>>> import numpy as np
>>> np.set_printoptions(precision=1, suppress=True, linewidth=160)
>>> rd = lambda a: np.round(a, 1) + 0
>>> K = np.load("w.npy")
>>> K
array([[-2,  0,  0,  0],
       [ 0, -3,  0,  0],
       [ 0,  0, -3,  0],
       [ 0,  0,  0, -1]])
>>> x = np.array([2, 0, 0, -2])
>>> rhs = K @ x
>>> coef, lr = np.zeros(4), 1 / np.linalg.norm(K, 2) ** 2
>>> for i in range(15):
...     coef -= lr * K.T @ (K @ coef - rhs)
...     if i % 5 == 0: print(i, round(np.linalg.norm(K @ coef - rhs), 1))
... 
0 2.8
5 1.0
10 0.5
>>> rd(np.linalg.cond(K))
np.float64(3.0)
>>> print(K @ K)
[[4 0 0 0]
 [0 9 0 0]
 [0 0 9 0]
 [0 0 0 1]]
>>> np.prod(np.diag(K)), rd(np.linalg.det(K))
(np.int64(18), np.float64(18.0))
>>> rd(np.sort(np.linalg.eigvals(K)))
array([-3., -3., -2., -1.])
>>> [int(np.linalg.matrix_rank(np.linalg.matrix_power(K, p))) for p in range(1, 5)]
[4, 4, 4, 4]
>>> print(rd(np.abs(np.linalg.eigvals(K)).max()))
3.0
>>> (K - K.T) / 2
array([[0., 0., 0., 0.],
       [0., 0., 0., 0.],
       [0., 0., 0., 0.],
       [0., 0., 0., 0.]])
>>> rd(np.sort(np.abs(np.linalg.eigvals(K))))
array([1., 2., 3., 3.])
>>> np.allclose(K, K.T)
True
>>> rd(np.linalg.det(K))
np.float64(18.0)
>>> print((K != 0).astype(int))
[[1 0 0 0]
 [0 1 0 0]
 [0 0 1 0]
 [0 0 0 1]]
>>> print(K @ K)
[[4 0 0 0]
 [0 9 0 0]
 [0 0 9 0]
 [0 0 0 1]]
>>> rd(np.sort(np.linalg.eigvals(K).real))
array([-3., -3., -2., -1.])
>>> print((np.linalg.matrix_power((K != 0) + (K.T != 0) + np.eye(4), 4) > 0).astype(int))
[[1 0 0 0]
 [0 1 0 0]
 [0 0 1 0]
 [0 0 0 1]]
>>> W0 = np.loadtxt("dump.csv", delimiter=",")
>>> W0
array([[2., 2., 3., 5., 1., 0., 3., 2., 3.],
       [3., 2., 2., 3., 5., 1., 0., 3., 2.],
       [2., 3., 2., 2., 3., 5., 1., 0., 3.],
       [3., 2., 3., 2., 2., 3., 5., 1., 0.],
       [0., 3., 2., 3., 2., 2., 3., 5., 1.],
       [1., 0., 3., 2., 3., 2., 2., 3., 5.],
       [5., 1., 0., 3., 2., 3., 2., 2., 3.],
       [3., 5., 1., 0., 3., 2., 3., 2., 2.],
       [2., 3., 5., 1., 0., 3., 2., 3., 2.]])
>>> u = np.array([-4, -9])
>>> np.cross(W0[3, :3], W0[1, :3])
array([-2.,  3.,  0.])
>>> np.convolve(W0[3], u)
array([-12., -35., -30., -35., -26., -30., -47., -49.,  -9.,   0.])
